>>> import numpy as np
>>> import numpy.linalg as la
>>> np.set_printoptions(precision=2, suppress=True, linewidth=160, floatmode="fixed")
>>> def rnd(a):
...     return np.round(a, 2) + 0
... 
>>> F = np.array([[1, 0, 0, 2], [0, 2, 2, 0], [2, 1, 2, 0], [0, 2, 2, 2], [0, 0, 1, 1]])
>>> F[1] = F[0]
>>> F
array([[1, 0, 0, 2],
       [1, 0, 0, 2],
       [2, 1, 2, 0],
       [0, 2, 2, 2],
       [0, 0, 1, 1]])
>>> def softmax(z):
...     e = np.exp(z - z.max(axis=-1, keepdims=True))
...     return e / e.sum(axis=-1, keepdims=True)
... 
>>> softmax(F).sum(axis=1)
array([1.00, 1.00, 1.00, 1.00, 1.00])
>>> rnd(softmax(F[3]))
array([0.04, 0.32, 0.32, 0.32])
>>> rnd(softmax(10 * F[3]))
array([0.00, 0.33, 0.33, 0.33])
>>> scores = F @ F.T / np.sqrt(4)
>>> softmax(scores).round(6).argmax(axis=1)
array([0, 0, 2, 3, 3])
>>> rnd(softmax(scores))
array([[0.33, 0.33, 0.07, 0.20, 0.07],
       [0.33, 0.33, 0.07, 0.20, 0.07],
       [0.02, 0.02, 0.76, 0.17, 0.02],
       [0.02, 0.02, 0.05, 0.91, 0.02],
       [0.15, 0.15, 0.15, 0.40, 0.15]])
>>> rnd(softmax(scores + np.triu(np.full(scores.shape, -np.inf), 1)))
array([[1.00, 0.00, 0.00, 0.00, 0.00],
       [0.50, 0.50, 0.00, 0.00, 0.00],
       [0.03, 0.03, 0.94, 0.00, 0.00],
       [0.02, 0.02, 0.05, 0.92, 0.00],
       [0.15, 0.15, 0.15, 0.40, 0.15]])
